In [1]: import numpy as np

In [2]: import numpy.linalg as la

In [3]: np.set_printoptions(precision=2, suppress=True, linewidth=200, legacy="1.25")

In [4]: rnd = lambda a: np.round(a, 2) + 0

In [5]: K = np.load("dump.npy")

In [6]: K
Out[6]: 
array([[ 1.16, -0.6 ,  2.5 ,  0.08, -2.74],
       [ 1.34, -2.19, -0.71,  1.28, -0.13],
       [ 0.65, -3.28, -4.64,  3.28,  3.49],
       [ 2.57, -1.81,  1.12,  0.28, -2.15],
       [-0.55, -1.81, -1.09,  1.68,  0.92]])

In [7]: # looks like rank 4

In [8]: rng = np.random.default_rng(11)

In [9]: B = K + rng.integers(-2, 3, (5, 4)) @ rng.integers(-2, 3, (4, 5))

In [10]: rnd(B)
Out[10]: 
array([[-5.84, -1.6 ,  7.5 , -2.92,  1.26],
       [ 1.34, -3.19, -6.71,  0.28, -2.13],
       [-1.35, -3.28,  1.36,  3.28,  7.49],
       [ 0.57, -9.81, -0.88, -7.72,  1.85],
       [ 1.45,  5.19, -5.09,  9.68, -3.08]])

In [11]: np.abs(B - K).sum(axis=1)
Out[11]: array([20., 10., 12., 24., 25.])

In [12]: rnd(la.svd(B - K, compute_uv=False))
Out[12]: array([18.35, 11.67,  4.78,  1.86,  0.  ])

In [13]: rnd(la.det(2 * K)), rnd(la.det(K))
Out[13]: (0.0, 0.0)

In [14]: np.einsum("ii->", K)
Out[14]: -4.47

In [15]: np.unique(K.round(6), axis=0).shape
Out[15]: (5, 5)

In [16]: np.allclose(K[:-1].T @ la.lstsq(K[:-1].T, K[-1])[0], K[-1])
Out[16]: True

In [17]: np.abs(np.diag(la.qr(K)[1])) > 1e-9
Out[17]: array([ True,  True,  True,  True, False])

In [18]: la.lstsq(K[:-1].T, K[-1])[2]
Out[18]: 4

In [19]: th = np.deg2rad(72)

In [20]: F = np.eye(5)

In [21]: F[np.ix_([0, 2], [0, 2])] = [[np.cos(th), -np.sin(th)], [np.sin(th), np.cos(th)]]

In [22]: rnd(F)
Out[22]: 
array([[ 0.31,  0.  , -0.95,  0.  ,  0.  ],
       [ 0.  ,  1.  ,  0.  ,  0.  ,  0.  ],
       [ 0.95,  0.  ,  0.31,  0.  ,  0.  ],
       [ 0.  ,  0.  ,  0.  ,  1.  ,  0.  ],
       [ 0.  ,  0.  ,  0.  ,  0.  ,  1.  ]])

In [23]: B = la.inv(F)

In [24]: np.allclose(B, F.T)
Out[24]: True

In [25]: rnd(la.det(F) * la.det(B))
Out[25]: 1.0

In [26]: rnd(la.det(F) * B)
Out[26]: 
array([[ 0.31,  0.  ,  0.95,  0.  ,  0.  ],
       [ 0.  ,  1.  ,  0.  ,  0.  ,  0.  ],
       [-0.95,  0.  ,  0.31,  0.  ,  0.  ],
       [ 0.  ,  0.  ,  0.  ,  1.  ,  0.  ],
       [ 0.  ,  0.  ,  0.  ,  0.  ,  1.  ]])

In [27]: J = np.load("arr.npy")

In [28]: J
Out[28]: 
array([[ 4,  4,  4,  4],
       [ 4,  8,  8,  8],
       [ 4,  8, 12, 12],
       [ 4,  8, 12, 16]])

In [29]: B = J / la.norm(J, axis=1, keepdims=True)

In [30]: G = B @ B.T

In [31]: (np.abs(G) > 0.9).astype(int)
Out[31]: 
array([[1, 1, 1, 1],
       [1, 1, 1, 1],
       [1, 1, 1, 1],
       [1, 1, 1, 1]])

In [32]: (G - 2 * np.eye(4)).round(6).argmax(axis=1)
Out[32]: array([1, 2, 3, 2])

In [33]: rnd(G)
Out[33]: 
array([[1.  , 0.97, 0.94, 0.91],
       [0.97, 1.  , 0.98, 0.96],
       [0.94, 0.98, 1.  , 0.99],
       [0.91, 0.96, 0.99, 1.  ]])

In [34]: rnd(np.degrees(np.arccos(np.clip(G[1, 3], -1, 1))))
Out[34]: 15.82

In [35]: th = np.radians(30)

In [36]: R = np.eye(4)

In [37]: R[1, 1] = R[0, 0] = np.cos(th)

In [38]: R[1, 0], R[0, 1] = -np.sin(th), np.sin(th)

In [39]: rnd(R)
Out[39]: 
array([[ 0.87,  0.5 ,  0.  ,  0.  ],
       [-0.5 ,  0.87,  0.  ,  0.  ],
       [ 0.  ,  0.  ,  1.  ,  0.  ],
       [ 0.  ,  0.  ,  0.  ,  1.  ]])

In [40]: B = J @ R.T

In [41]: np.allclose(J @ J.T, B @ B.T)
Out[41]: True

In [42]: rnd(la.svd(J, compute_uv=False)), rnd(la.svd(B, compute_uv=False))
Out[42]: (array([33.16,  4.  ,  1.7 ,  1.13]), array([33.16,  4.  ,  1.7 ,  1.13]))

In [43]: rnd(np.abs(B - J).max(axis=0))
Out[43]: array([3.46, 3.07, 0.  , 0.  ])

In [44]: rnd(B)
Out[44]: 
array([[ 5.46,  1.46,  4.  ,  4.  ],
       [ 7.46,  4.93,  8.  ,  8.  ],
       [ 7.46,  4.93, 12.  , 12.  ],
       [ 7.46,  4.93, 12.  , 16.  ]])

In [45]: np.allclose(la.norm(J, axis=1), la.norm(B, axis=1))
Out[45]: True

In [46]: rnd(la.eigvals(B).sum().real)
Out[46]: 38.39

In [47]: rnd(np.einsum("ij,ji->", B, B))
Out[47]: 1041.13

In [48]: rnd(np.kron(np.eye(2, dtype=int), B))
Out[48]: 
array([[ 5.46,  1.46,  4.  ,  4.  ,  0.  ,  0.  ,  0.  ,  0.  ],
       [ 7.46,  4.93,  8.  ,  8.  ,  0.  ,  0.  ,  0.  ,  0.  ],
       [ 7.46,  4.93, 12.  , 12.  ,  0.  ,  0.  ,  0.  ,  0.  ],
       [ 7.46,  4.93, 12.  , 16.  ,  0.  ,  0.  ,  0.  ,  0.  ],
       [ 0.  ,  0.  ,  0.  ,  0.  ,  5.46,  1.46,  4.  ,  4.  ],
       [ 0.  ,  0.  ,  0.  ,  0.  ,  7.46,  4.93,  8.  ,  8.  ],
       [ 0.  ,  0.  ,  0.  ,  0.  ,  7.46,  4.93, 12.  , 12.  ],
       [ 0.  ,  0.  ,  0.  ,  0.  ,  7.46,  4.93, 12.  , 16.  ]])

In [49]: rnd(la.det(B[::-1]))
Out[49]: 256.0

In [50]: ev, evecs = la.eigh(J)

In [51]: rnd(ev)
Out[51]: array([ 1.13,  1.7 ,  4.  , 33.16])

In [52]: np.abs(evecs[:, -1]).round(6).argmax()
Out[52]: 3

In [53]: rnd(la.eigvalsh(J + -3 * np.eye(4)))
Out[53]: array([-1.87, -1.3 ,  1.  , 30.16])

In [54]: rnd(la.svd(J, compute_uv=False))
Out[54]: array([33.16,  4.  ,  1.7 ,  1.13])

In [55]: L = la.cholesky(J)

In [56]: rnd(J / np.sqrt(np.outer(np.diag(J), np.diag(J))))
Out[56]: 
array([[1.  , 0.71, 0.58, 0.5 ],
       [0.71, 1.  , 0.82, 0.71],
       [0.58, 0.82, 1.  , 0.87],
       [0.5 , 0.71, 0.87, 1.  ]])

In [57]: L
Out[57]: 
array([[2., 0., 0., 0.],
       [2., 2., 0., 0.],
       [2., 2., 2., 0.],
       [2., 2., 2., 2.]])

In [58]: W0 = np.array([[1, -1, 1, -1], [1, 0, 0, 0], [1, 1, 1, 1]])

In [59]: # columns 1 and 3 are equal

In [60]: J - J[0]
Out[60]: 
array([[ 0,  0,  0,  0],
       [ 0,  4,  4,  4],
       [ 0,  4,  8,  8],
       [ 0,  4,  8, 12]])

In [61]: rnd(la.norm(J))
Out[61]: 33.47

In [62]: np.count_nonzero(J)
Out[62]: 16

In [63]: B = W0[0, 0] * W0[1:] - np.outer(W0[1:, 0], W0[0])

In [64]: B
Out[64]: 
array([[ 0,  1, -1,  1],
       [ 0,  2,  0,  2]])

In [65]: np.flatnonzero(~B.round(6).any(axis=1))
Out[65]: array([], dtype=int64)

In [66]: la.matrix_rank(B), la.matrix_rank(W0)
Out[66]: (2, 3)

In [67]: E = np.load("run17.npy")

In [68]: E
Out[68]: 
array([[-0.1,  0.7,  0. , -1.5,  0.9,  0. ,  0.7],
       [-0.3,  0.6, -0.5,  7.5,  0.2,  0.1, -0.9],
       [ 0.4, -0.6,  0.5,  7. ,  0.2,  0.3,  1. ],
       [ 1.4, -2. , -0.3,  5.5, -2.6, -1.5,  1.6]])

In [69]: B = E + rng.integers(-2, 3, (4, 1)) @ rng.integers(-2, 3, (1, 7))

In [70]: rnd(B)
Out[70]: 
array([[-2.1,  0.7,  4. , -1.5,  4.9, -2. ,  4.7],
       [-2.3,  0.6,  3.5,  7.5,  4.2, -1.9,  3.1],
       [ 2.4, -0.6, -3.5,  7. , -3.8,  2.3, -3. ],
       [ 2.4, -2. , -2.3,  5.5, -4.6, -0.5, -0.4]])

In [71]: np.abs(B - E).sum(axis=1)
Out[71]: array([16., 16., 16.,  8.])

In [72]: la.matrix_rank(B - E, tol=1e-8)
Out[72]: 1

In [73]: rnd(la.svd(B - E, compute_uv=False))
Out[73]: array([13.49,  0.  ,  0.  ,  0.  ])

In [74]: B = E / np.sqrt((E ** 2).mean(axis=1, keepdims=True))

In [75]: rnd(la.norm(B, axis=1))
Out[75]: array([2.65, 2.65, 2.65, 2.65])

In [76]: la.matrix_rank(E - E.mean(axis=1, keepdims=True))
Out[76]: 4

In [77]: la.matrix_rank(B) == la.matrix_rank(E)
Out[77]: True

In [78]: G = E.T @ E

In [79]: np.allclose(G, G.T)
Out[79]: True

In [80]: rnd(la.svd(E, compute_uv=False) ** 2)
Out[80]: array([141.57,  15.39,   2.93,   0.75])

In [81]: rnd(np.diag(G))
Out[81]: array([  2.22,   5.21,   0.59, 137.75,   7.65,   2.35,   4.86])

In [82]: rnd(np.trace(G)), (E ** 2).sum()
Out[82]: (160.63, 160.63)

In [83]: la.matrix_rank(G)
Out[83]: 4
